% ipython --no-banner

In [1]: import numpy as np

In [2]: np.set_printoptions(precision=2, suppress=True, linewidth=200, legacy="1.25")

In [3]: feats = np.loadtxt("data.csv", delimiter=",")

In [4]: feats
Out[4]: 
array([[ 1.  ,  0.  ,  0.  ,  0.  ,  0.  ,  0.  ,  0.  ],
       [ 0.  ,  1.  ,  0.  ,  0.  ,  0.  ,  0.  ,  0.  ],
       [ 0.  ,  0.  ,  1.  ,  0.  ,  0.  ,  0.  ,  0.  ],
       [ 0.  ,  0.  ,  0.  ,  1.  ,  0.  ,  0.  ,  0.  ],
       [ 0.  ,  0.  ,  0.  ,  0.  ,  1.  ,  0.  ,  0.  ],
       [ 0.  ,  0.  ,  0.  ,  0.  ,  0.  ,  0.97, -0.26],
       [ 0.  ,  0.  ,  0.  ,  0.  ,  0.  ,  0.26,  0.97]])

In [5]: np.round(feats.T @ feats, 2) + 0
Out[5]: 
array([[1., 0., 0., 0., 0., 0., 0.],
       [0., 1., 0., 0., 0., 0., 0.],
       [0., 0., 1., 0., 0., 0., 0.],
       [0., 0., 0., 1., 0., 0., 0.],
       [0., 0., 0., 0., 1., 0., 0.],
       [0., 0., 0., 0., 0., 1., 0.],
       [0., 0., 0., 0., 0., 0., 1.]])

In [6]: round(float(np.trace(feats)), 2)
Out[6]: 6.93

In [7]: np.sort(np.abs(np.linalg.eigvals(feats)))
Out[7]: array([1., 1., 1., 1., 1., 1., 1.])

In [8]: (feats - feats.T) / 2
Out[8]: 
array([[ 0.  ,  0.  ,  0.  ,  0.  ,  0.  ,  0.  ,  0.  ],
       [ 0.  ,  0.  ,  0.  ,  0.  ,  0.  ,  0.  ,  0.  ],
       [ 0.  ,  0.  ,  0.  ,  0.  ,  0.  ,  0.  ,  0.  ],
       [ 0.  ,  0.  ,  0.  ,  0.  ,  0.  ,  0.  ,  0.  ],
       [ 0.  ,  0.  ,  0.  ,  0.  ,  0.  ,  0.  ,  0.  ],
       [ 0.  ,  0.  ,  0.  ,  0.  ,  0.  ,  0.  , -0.26],
       [ 0.  ,  0.  ,  0.  ,  0.  ,  0.  ,  0.26,  0.  ]])

In [9]: vec = np.array([3, 4, 9, -4, 2, 9, -4])

In [10]: feats.T @ (feats @ vec)
Out[10]: array([ 3.,  4.,  9., -4.,  2.,  9., -4.])

In [11]: np.sort(np.abs(np.degrees(np.angle(np.linalg.eigvals(feats)))))
Out[11]: array([ 0.,  0.,  0.,  0.,  0., 15., 15.])

In [12]: np.linalg.inv(feats)
Out[12]: 
array([[ 1.  ,  0.  ,  0.  ,  0.  ,  0.  ,  0.  ,  0.  ],
       [ 0.  ,  1.  ,  0.  ,  0.  ,  0.  ,  0.  ,  0.  ],
       [ 0.  ,  0.  ,  1.  ,  0.  ,  0.  ,  0.  ,  0.  ],
       [ 0.  ,  0.  ,  0.  ,  1.  ,  0.  ,  0.  ,  0.  ],
       [ 0.  ,  0.  ,  0.  ,  0.  ,  1.  ,  0.  ,  0.  ],
       [ 0.  ,  0.  ,  0.  ,  0.  ,  0.  ,  0.97,  0.26],
       [ 0.  ,  0.  ,  0.  ,  0.  ,  0.  , -0.26,  0.97]])

In [13]: np.abs(np.linalg.eigvals(feats))
Out[13]: array([1., 1., 1., 1., 1., 1., 1.])

In [14]: M2 = np.array([[5, 3], [1, 3]])

In [15]: data = np.kron(np.eye(2, dtype=int), M2)

In [16]: data
Out[16]: 
array([[5, 3, 0, 0],
       [1, 3, 0, 0],
       [0, 0, 5, 3],
       [0, 0, 1, 3]])

In [17]: round(np.linalg.det(data), 2)
Out[17]: 144.0

In [18]: (data != 0).astype(int)
Out[18]: 
array([[1, 1, 0, 0],
       [1, 1, 0, 0],
       [0, 0, 1, 1],
       [0, 0, 1, 1]])

In [19]: vals, vecs = np.linalg.eig(data)

In [20]: np.prod(vals)
Out[20]: 144.0

In [21]: np.sort(np.linalg.eigvals(data.T))
Out[21]: array([2., 2., 6., 6.])

In [22]: E = np.array([[1, -5, 0, -1, -1],
    ...:     [0, -5, 2, 5, 0],
    ...:     [0, 0, 2, -4, 4],
    ...:     [0, 0, 0, -5, 5],
    ...:     [0, 0, 0, 0, -3]])

In [23]: E @ E
Out[23]: 
array([[  1,  20, -10, -21,  -3],
       [  0,  25,  -6, -58,  33],
       [  0,   0,   4,  12, -24],
       [  0,   0,   0,  25, -40],
       [  0,   0,   0,   0,   9]])

In [24]: np.linalg.matrix_rank(E - E[0, 0] * np.eye(5))
Out[24]: 4

In [25]: np.prod(np.diag(E)), round(np.linalg.det(E), 2)
Out[25]: (-150, -150.0)

In [26]: [int(np.linalg.matrix_rank(np.linalg.matrix_power(E, p))) for p in range(1, 6)]
Out[26]: [5, 5, 5, 5, 5]

In [27]: round(float(np.linalg.det(E[::-1])), 2)
Out[27]: -150.0

In [28]: round(np.linalg.det(E.T), 2)
Out[28]: -150.0

In [29]: np.einsum("ij,ji->", E, E)
Out[29]: 64

In [30]: round(float(np.linalg.eigvals(E).sum().real), 2)
Out[30]: -10.0

In [31]: np.einsum("ii->", E)
Out[31]: -10

In [32]: np.linalg.eigvals(E)
Out[32]: array([ 1., -5.,  2., -5., -3.])

In [33]: vec = np.array([-1, 3, -5, 0, -4])

In [34]: target = E @ vec

In [35]: target
Out[35]: array([-12, -25, -26, -20,  12])

In [36]: np.round(np.linalg.solve(E.T, E[3]), 2) + 0
Out[36]: array([0., 0., 0., 1., 0.])

In [37]: np.linalg.solve(E, target + E[:, 4])
Out[37]: array([-1.,  3., -5., -0., -3.])

In [38]: np.linalg.solve(E, E[:, 0])
Out[38]: array([ 1., -0.,  0., -0., -0.])

In [39]: np.linalg.solve(E, -1 * target)
Out[39]: array([ 1., -3.,  5., -0.,  4.])

In [40]: M = np.loadtxt("x.csv", delimiter=",")

In [41]: M
Out[41]: 
array([[2., 0., 0.],
       [0., 1., 0.],
       [0., 0., 1.]])

In [42]: np.linalg.norm(M, axis=0)
Out[42]: array([2., 1., 1.])

In [43]: M[:, 2] @ M[:, 1]
Out[43]: 0.0

In [44]: np.linalg.pinv(M)
Out[44]: 
array([[0.5, 0. , 0. ],
       [0. , 1. , 0. ],
       [0. , 0. , 1. ]])

In [45]: np.linalg.svd(M, compute_uv=False)
Out[45]: array([2., 1., 1.])

In [46]: np.sort(np.linalg.eigvals(M).real)
Out[46]: array([1., 1., 2.])

In [47]: M @ M
Out[47]: 
array([[4., 0., 0.],
       [0., 1., 0.],
       [0., 0., 1.]])

In [48]: vals, vecs = np.linalg.eigh(M)

In [49]: np.unique(vals.round(6) + 0, return_counts=True)[1]
Out[49]: array([2, 1])

In [50]: vecs.T @ vecs
Out[50]: 
array([[1., 0., 0.],
       [0., 1., 0.],
       [0., 0., 1.]])

In [51]: vecs.T @ M @ vecs
Out[51]: 
array([[1., 0., 0.],
       [0., 1., 0.],
       [0., 0., 2.]])

In [52]: np.abs(vecs[:, -1])
Out[52]: array([1., 0., 0.])

In [53]: vecs @ np.diag(vals) @ vecs.T
Out[53]: 
array([[2., 0., 0.],
       [0., 1., 0.],
       [0., 0., 1.]])

In [54]: np.linalg.eigvalsh(M + -3 * np.eye(3))
Out[54]: array([-2., -2., -1.])

In [55]: np.linalg.svd(M, compute_uv=False)
Out[55]: array([2., 1., 1.])

In [56]: vals, vecs = np.linalg.eigh(M)

In [57]: vec = np.array([9, 1, 1])

In [58]: np.abs(M).sum(axis=1).max(), np.abs(vals).max()
Out[58]: (2.0, 2.0)

In [59]: np.linalg.eigvalsh(M[1:, 1:])
Out[59]: array([1., 1.])

In [60]: np.round(vec @ M @ vec / (vec @ vec), 2), vals[0], vals[-1]
Out[60]: (1.98, 1.0, 2.0)

In [61]: vecs * np.abs(vals) @ vecs.T
Out[61]: 
array([[2., 0., 0.],
       [0., 1., 0.],
       [0., 0., 1.]])

In [62]: (np.sign(vecs[:, -1].round(6)) == np.sign(vecs[0, -1].round(6))).astype(int)
Out[62]: array([1, 0, 0])

In [63]: u = np.array([1, 2, 2, 1])

In [64]: M2 = data + np.outer(u, np.eye(4)[2])

In [65]: np.round(np.linalg.det(M2) / np.linalg.det(data), 2), round(float(1 + np.linalg.solve(data, u)[2]), 2)
Out[65]: (1.25, 1.25)

In [66]: M2
Out[66]: 
array([[5., 3., 1., 0.],
       [1., 3., 2., 0.],
       [0., 0., 7., 3.],
       [0., 0., 2., 3.]])

In [67]: np.linalg.matrix_rank(np.linalg.inv(M2) - np.linalg.inv(data), tol=1e-8)
Out[67]: 1

In [68]: W0 = np.array([[1, -2, 4, -8],
    ...:     [1, -1, 1, -1],
    ...:     [1, 0, 0, 0],
    ...:     [1, 1, 1, 1],
    ...:     [1, 2, 4, 8]])

In [69]: W0
Out[69]: 
array([[ 1, -2,  4, -8],
       [ 1, -1,  1, -1],
       [ 1,  0,  0,  0],
       [ 1,  1,  1,  1],
       [ 1,  2,  4,  8]])

In [70]: vec = np.array([2, 1, 0, 2])

In [71]: W0 @ np.eye(4)[2]
Out[71]: array([4., 1., 0., 1., 4.])

In [72]: W0 @ vec
Out[72]: array([-16,  -1,   2,   5,  20])

In [73]: W0 @ np.ones(4)
Out[73]: array([-5.,  0.,  1.,  4., 15.])

In [74]: W0 * vec
Out[74]: 
array([[  2,  -2,   0, -16],
       [  2,  -1,   0,  -2],
       [  2,   0,   0,   0],
       [  2,   1,   0,   2],
       [  2,   2,   0,  16]])

In [75]: np.linalg.norm(W0 @ vec) <= np.linalg.norm(W0, 2) * np.linalg.norm(vec) + 1e-9
Out[75]: True

In [76]: (W0 * vec).sum(axis=1)
Out[76]: array([-16,  -1,   2,   5,  20])

In [77]: np.sign((W0 @ vec).round(6))
Out[77]: array([-1, -1,  1,  1,  1])

In [78]: M2 = np.array([[-1, 1, 1], [0, -1, 2], [1, -2, 2], [0, 0, 2]])

In [79]: np.einsum("ij,ij->i", W0, W0)
Out[79]: array([85,  4,  1,  4, 85])

In [80]: np.einsum("ij->j", W0)
Out[80]: array([ 5,  0, 10,  0])

In [81]: np.linalg.matrix_rank(np.vstack([W0, M2.T]))
Out[81]: 4

In [82]: W0 @ M2
Out[82]: 
array([[  3,  -5, -11],
       [  0,   0,  -1],
       [ -1,   1,   1],
       [  0,  -2,   7],
       [  3,  -9,  29]])

In [83]: np.linalg.matrix_rank(W0 @ M2)
Out[83]: 3

In [84]: M2.T @ W0.T
Out[84]: 
array([[  3,   0,  -1,   0,   3],
       [ -5,   0,   1,  -2,  -9],
       [-11,  -1,   1,   7,  29]])

In [85]: np.einsum("ik,kj->ij", W0, M2)
Out[85]: 
array([[  3,  -5, -11],
       [  0,   0,  -1],
       [ -1,   1,   1],
       [  0,  -2,   7],
       [  3,  -9,  29]])

In [86]: np.linalg.svd(W0, compute_uv=False)
Out[86]: array([11.79,  6.09,  1.37,  1.02])

In [87]: W0.mean(axis=0)
Out[87]: array([1., 0., 2., 0.])

In [88]: np.abs(W0).max()
Out[88]: 8

In [89]: W0 - W0[0]
Out[89]: 
array([[ 0,  0,  0,  0],
       [ 0,  1, -3,  7],
       [ 0,  2, -4,  8],
       [ 0,  3, -3,  9],
       [ 0,  4,  0, 16]])

In [90]: W0.sum(axis=0)
Out[90]: array([ 5,  0, 10,  0])

In [91]: np.linalg.matrix_rank(W0)
Out[91]: 4

In [92]: u = np.array([-1, -2])

In [93]: np.polyval(u, W0[4])
Out[93]: array([ -3,  -4,  -6, -10])

In [94]: W1 = np.array([[2, 9, 0, 2], [1, 5, 5, 0], [7, 3, 1, 1], [3, 9, 0, 4]])

In [95]: c = np.array([2, 1, 0, 1])

In [96]: hid = np.maximum(W0 @ W1 + c, 0)

In [97]: hid
Out[97]: 
array([[  6,   0,   0,   0],
       [  7,   0,   0,   0],
       [  4,  10,   0,   3],
       [ 15,  27,   6,   8],
       [ 58, 104,  14,  39]])

In [98]: (hid > 0).astype(int)
Out[98]: 
array([[1, 0, 0, 0],
       [1, 0, 0, 0],
       [1, 1, 0, 1],
       [1, 1, 1, 1],
       [1, 1, 1, 1]])

In [99]: C = np.array([[-1, 2], [1, 1], [-1, 1], [-2, 1]])

In [100]: (hid @ C).round(6).argmax(axis=1)
Out[100]: array([1, 1, 1, 1, 1])

In [101]: hid @ C
Out[101]: 
array([[ -6,  12],
       [ -7,  14],
       [  0,  21],
       [-10,  71],
       [-46, 273]])

In [102]: M2 = np.array([[-3, -3, -5, -1, 4, -2, -3, 3],
     ...:     [-4, -5, -1, -5, -5, -5, 5, 4],
     ...:     [-4, -2, 3, -3, 5, 4, 5, -1],
     ...:     [-5, 1, 5, 5, 3, 2, -3, -5],
     ...:     [0, -4, -4, -4, -5, -3, -3, -1],
     ...:     [0, -5, 0, 2, -1, 3, 4, 5],
     ...:     [-2, 0, 2, -4, 3, -1, 1, -1],
     ...:     [0, -1, 1, 2, -3, -1, -1, 4]])

In [103]: M2[-1] = M2[0]

In [104]: K = M2 + 0.05 * np.eye(8)

In [105]: K
Out[105]: 
array([[-2.95, -3.  , -5.  , -1.  ,  4.  , -2.  , -3.  ,  3.  ],
       [-4.  , -4.95, -1.  , -5.  , -5.  , -5.  ,  5.  ,  4.  ],
       [-4.  , -2.  ,  3.05, -3.  ,  5.  ,  4.  ,  5.  , -1.  ],
       [-5.  ,  1.  ,  5.  ,  5.05,  3.  ,  2.  , -3.  , -5.  ],
       [ 0.  , -4.  , -4.  , -4.  , -4.95, -3.  , -3.  , -1.  ],
       [ 0.  , -5.  ,  0.  ,  2.  , -1.  ,  3.05,  4.  ,  5.  ],
       [-2.  ,  0.  ,  2.  , -4.  ,  3.  , -1.  ,  1.05, -1.  ],
       [-3.  , -3.  , -5.  , -1.  ,  4.  , -2.  , -3.  ,  3.05]])

In [106]: Q, vecs = np.linalg.qr(K[:, :6])[0], np.linalg.qr(K[:, 6:])[0]

In [107]: s = np.linalg.svd(Q.T @ vecs, compute_uv=False)

In [108]: (s > 0.9).sum()
Out[108]: 1

In [109]: vec = np.array([3, 1, 1, 0, 2, 2, 3, 0])

In [110]: K * vec
Out[110]: 
array([[ -8.85,  -3.  ,  -5.  ,  -0.  ,   8.  ,  -4.  ,  -9.  ,   0.  ],
       [-12.  ,  -4.95,  -1.  ,  -0.  , -10.  , -10.  ,  15.  ,   0.  ],
       [-12.  ,  -2.  ,   3.05,  -0.  ,  10.  ,   8.  ,  15.  ,  -0.  ],
       [-15.  ,   1.  ,   5.  ,   0.  ,   6.  ,   4.  ,  -9.  ,  -0.  ],
       [  0.  ,  -4.  ,  -4.  ,  -0.  ,  -9.9 ,  -6.  ,  -9.  ,  -0.  ],
       [  0.  ,  -5.  ,   0.  ,   0.  ,  -2.  ,   6.1 ,  12.  ,   0.  ],
       [ -6.  ,   0.  ,   2.  ,  -0.  ,   6.  ,  -2.  ,   3.15,  -0.  ],
       [ -9.  ,  -3.  ,  -5.  ,  -0.  ,   8.  ,  -4.  ,  -9.  ,   0.  ]])

In [111]: A = np.load("test7.npy")

In [112]: A
Out[112]: 
array([[-7.99,  2.14, -0.28, -2.  , -4.82, -2.03],
       [-0.1 , -5.5 ,  0.7 ,  0.41,  7.48,  1.13],
       [-0.31, -1.96,  0.23,  1.3 ,  4.06, -1.66],
       [-2.95, -2.41, -1.16, -0.7 , -1.51, -3.31],
       [-2.13,  2.78,  0.21,  1.95,  3.85,  0.05],
       [-1.65, -1.03,  0.19,  0.72, -9.74, -2.1 ],
       [ 3.78,  2.76,  0.02,  0.7 ,  6.21,  0.23],
       [-1.16,  0.67, -0.26,  0.05, -6.5 ,  0.15],
       [ 3.58,  4.25, -1.75, -1.23,  5.03,  1.11],
       [-0.58,  1.84,  1.88,  0.48, -0.04,  0.69],
       [ 4.8 ,  1.46,  0.49,  0.57,  2.49, -0.63],
       [-4.97, -0.41, -0.68, -0.16,  7.64,  0.32],
       [-6.35,  2.04, -2.05, -1.15, -4.13, -0.43]])

In [113]: vec = np.array([3, -1, 5, 2, 1, 4])

In [114]: h = np.maximum(A @ vec, 0)

In [115]: A * (h > 1e-9)[:, None]
Out[115]: 
array([[-0.  ,  0.  , -0.  , -0.  , -0.  , -0.  ],
       [-0.1 , -5.5 ,  0.7 ,  0.41,  7.48,  1.13],
       [-0.31, -1.96,  0.23,  1.3 ,  4.06, -1.66],
       [-0.  , -0.  , -0.  , -0.  , -0.  , -0.  ],
       [-0.  ,  0.  ,  0.  ,  0.  ,  0.  ,  0.  ],
       [-0.  , -0.  ,  0.  ,  0.  , -0.  , -0.  ],
       [ 3.78,  2.76,  0.02,  0.7 ,  6.21,  0.23],
       [-0.  ,  0.  , -0.  ,  0.  , -0.  ,  0.  ],
       [ 3.58,  4.25, -1.75, -1.23,  5.03,  1.11],
       [-0.58,  1.84,  1.88,  0.48, -0.04,  0.69],
       [ 4.8 ,  1.46,  0.49,  0.57,  2.49, -0.63],
       [-0.  , -0.  , -0.  , -0.  ,  0.  ,  0.  ],
       [-0.  ,  0.  , -0.  , -0.  , -0.  , -0.  ]])
